% ipython --no-banner

In [1]: import numpy as np

In [2]: import numpy.linalg as la

In [3]: np.set_printoptions(precision=1, suppress=True, linewidth=140)

In [4]: arr = np.array([[-1, -5, -1, -5], [3, 4, 3, 4], [-1, -5, -1, -5], [3, 4, 3, 4]])

In [5]: def softmax(z):
   ...:     e = np.exp(z - z.max(axis=-1, keepdims=True))
   ...:     return e / e.sum(axis=-1, keepdims=True)
   ...: 

In [6]: print(np.round(softmax(10 * arr[3]), 1) + 0)
[0.  0.5 0.  0.5]

In [7]: att = arr @ arr.T / np.sqrt(4)

In [8]: print(softmax(att).round(6).argmax(axis=1))
[0 1 0 1]

In [9]: print(np.round(softmax(att + np.triu(np.full(att.shape, -np.inf), 1)), 1) + 0)
[[1.  0.  0.  0. ]
 [0.  1.  0.  0. ]
 [0.5 0.  0.5 0. ]
 [0.  0.5 0.  0.5]]

In [10]: print(softmax(att)[3] @ arr)
[3. 4. 3. 4.]

In [11]: out = arr / la.norm(arr, axis=1, keepdims=True)

In [12]: C2 = out @ out.T

In [13]: print(C2[0])
[ 1.  -0.9  1.  -0.9]

In [14]: print(C2)
[[ 1.  -0.9  1.  -0.9]
 [-0.9  1.  -0.9  1. ]
 [ 1.  -0.9  1.  -0.9]
 [-0.9  1.  -0.9  1. ]]

In [15]: print((np.abs(C2) > 0.9).astype(int))
[[1 1 1 1]
 [1 1 1 1]
 [1 1 1 1]
 [1 1 1 1]]

In [16]: print(la.norm(out, axis=1))
[1. 1. 1. 1.]

In [17]: print(np.argwhere(np.triu(np.abs(C2) > 0.95, 1)))
[[0 2]
 [1 3]]

In [18]: print(np.degrees(np.arccos(np.clip(C2[0, 2], -1, 1))))
0.0

In [19]: print(la.cond(C2) > 100)
True

In [20]: Uu, sig, Vh = la.svd(arr)

In [21]: V = Vh[:(sig > 1e-8).sum()]

In [22]: rng = np.random.default_rng(46772)

In [23]: vec = arr[2] + 3 * arr[3] + rng.integers(2) * np.eye(4)[2]

In [24]: print(vec)
[8. 7. 9. 7.]

In [25]: print(np.round(la.norm(vec - V.T @ V @ vec), 1))
0.7

In [26]: print(np.allclose(V.T @ V @ vec, vec))
False

In [27]: print(la.matrix_rank(np.vstack([arr, vec])))
3

In [28]: print(np.round(V.T @ V, 1) + 0)
[[0.5 0.  0.5 0. ]
 [0.  0.5 0.  0.5]
 [0.5 0.  0.5 0. ]
 [0.  0.5 0.  0.5]]

In [29]: print(np.diag(V.T @ V))
[0.5 0.5 0.5 0.5]

In [30]: K = np.array([[2, -2, -4, -6, 2],
    ...:     [1, -1, -2, -3, 1],
    ...:     [2, -2, -4, -6, 2],
    ...:     [1, -1, -2, -3, 1],
    ...:     [-2, 2, 4, 6, -2],
    ...:     [1, -1, -2, -3, 1],
    ...:     [1, -1, -2, -3, 1],
    ...:     [-1, 1, 2, 3, -1]])

In [31]: Uu, sig, Vh = la.svd(K)

In [32]: V = Vh[:(sig > 1e-8).sum()]

In [33]: vec = K[0] + 5 * K[4] + rng.integers(2) * np.eye(5)[4]

In [34]: print(vec)
[-8.  8. 16. 24. -7.]

In [35]: print(la.matrix_rank(np.vstack([K, vec])))
2

In [36]: print(round(la.norm(vec - V.T @ V @ vec), 1))
1.0

In [37]: print(V.T @ V)
[[ 0.1 -0.1 -0.1 -0.2  0.1]
 [-0.1  0.1  0.1  0.2 -0.1]
 [-0.1  0.1  0.2  0.4 -0.1]
 [-0.2  0.2  0.4  0.6 -0.2]
 [ 0.1 -0.1 -0.1 -0.2  0.1]]

In [38]: print(np.diag(V.T @ V))
[0.1 0.1 0.2 0.6 0.1]

In [39]: Uu, sig, Vh = la.svd(K)

In [40]: print(sig.round(1) + 0)
[16.5  0.   0.   0.   0. ]

In [41]: out = Uu[:, :1] @ np.diag(sig[:1]) @ Vh[:1]

In [42]: print(la.matrix_rank(K, rtol=0.05))
1

In [43]: print(round(float(la.norm(K - out) / la.norm(K)), 1))
0.0

In [44]: E = np.eye(9, dtype=int)[rng.permutation(9)] * np.array([-1, -1, -2, 2, 3, -1, -2, 2, 3])

In [45]: print(E)
[[ 0  0  0  2  0  0  0  0  0]
 [-1  0  0  0  0  0  0  0  0]
 [ 0 -1  0  0  0  0  0  0  0]
 [ 0  0  0  0  0  0  0  0  3]
 [ 0  0  0  0  0 -1  0  0  0]
 [ 0  0  0  0  0  0  0  2  0]
 [ 0  0 -2  0  0  0  0  0  0]
 [ 0  0  0  0  0  0 -2  0  0]
 [ 0  0  0  0  3  0  0  0  0]]

In [46]: r0 = np.array([3, 2, -2, 3, -3, 2, -2, 1, 3])

In [47]: out = E + np.outer(r0, np.eye(9)[1])

In [48]: print(round(float(la.det(out) / la.det(E)), 1), round(float(1 + la.solve(E, r0)[1]), 1))
3.0 3.0

In [49]: O, V = la.qr(E[:, :7])[0], la.qr(E[:, 7:])[0]

In [50]: sig = la.svd(O.T @ V, compute_uv=False)

In [51]: print(np.degrees(np.arccos(sig.clip(0, 1))))
[90. 90.]

In [52]: print(sig)
[0. 0.]

In [53]: print(round(float(la.norm(O @ O.T - V @ V.T, 2)), 1))
1.0

In [54]: print((sig > 0.9).sum())
0

In [55]: out = np.array([[-3, -3, 3, -4, -4, -5, -4, -1, -2]])

In [56]: X = out.T @ out

In [57]: print(X)
[[  9   9  -9  12  12  15  12   3   6]
 [  9   9  -9  12  12  15  12   3   6]
 [ -9  -9   9 -12 -12 -15 -12  -3  -6]
 [ 12  12 -12  16  16  20  16   4   8]
 [ 12  12 -12  16  16  20  16   4   8]
 [ 15  15 -15  20  20  25  20   5  10]
 [ 12  12 -12  16  16  20  16   4   8]
 [  3   3  -3   4   4   5   4   1   2]
 [  6   6  -6   8   8  10   8   2   4]]

In [58]: print(np.abs(np.diag(la.qr(X)[1])) > 1e-9)
[ True False False False False False False False False]

In [59]: print(np.allclose(X[:-1].T @ la.lstsq(X[:-1].T, X[-1])[0], X[-1]))
True

In [60]: print(la.lstsq(X[:-1].T, X[-1])[2])
1

In [61]: out = X / la.norm(X, axis=1, keepdims=True)

In [62]: C2 = out @ out.T

In [63]: print(C2[5])
[ 1.  1. -1.  1.  1.  1.  1.  1.  1.]

In [64]: print((np.abs(C2) > 0.9).astype(int))
[[1 1 1 1 1 1 1 1 1]
 [1 1 1 1 1 1 1 1 1]
 [1 1 1 1 1 1 1 1 1]
 [1 1 1 1 1 1 1 1 1]
 [1 1 1 1 1 1 1 1 1]
 [1 1 1 1 1 1 1 1 1]
 [1 1 1 1 1 1 1 1 1]
 [1 1 1 1 1 1 1 1 1]
 [1 1 1 1 1 1 1 1 1]]

In [65]: print(np.argwhere(np.triu(np.abs(C2) > 0.95, 1)))
[[0 1]
 [0 2]
 [0 3]
 [0 4]
 [0 5]
 [0 6]
 [0 7]
 [0 8]
 [1 2]
 [1 3]
 [1 4]
 [1 5]
 [1 6]
 [1 7]
 [1 8]
 [2 3]
 [2 4]
 [2 5]
 [2 6]
 [2 7]
 [2 8]
 [3 4]
 [3 5]
 [3 6]
 [3 7]
 [3 8]
 [4 5]
 [4 6]
 [4 7]
 [4 8]
 [5 6]
 [5 7]
 [5 8]
 [6 7]
 [6 8]
 [7 8]]

In [66]: print(C2)
[[ 1.  1. -1.  1.  1.  1.  1.  1.  1.]
 [ 1.  1. -1.  1.  1.  1.  1.  1.  1.]
 [-1. -1.  1. -1. -1. -1. -1. -1. -1.]
 [ 1.  1. -1.  1.  1.  1.  1.  1.  1.]
 [ 1.  1. -1.  1.  1.  1.  1.  1.  1.]
 [ 1.  1. -1.  1.  1.  1.  1.  1.  1.]
 [ 1.  1. -1.  1.  1.  1.  1.  1.  1.]
 [ 1.  1. -1.  1.  1.  1.  1.  1.  1.]
 [ 1.  1. -1.  1.  1.  1.  1.  1.  1.]]
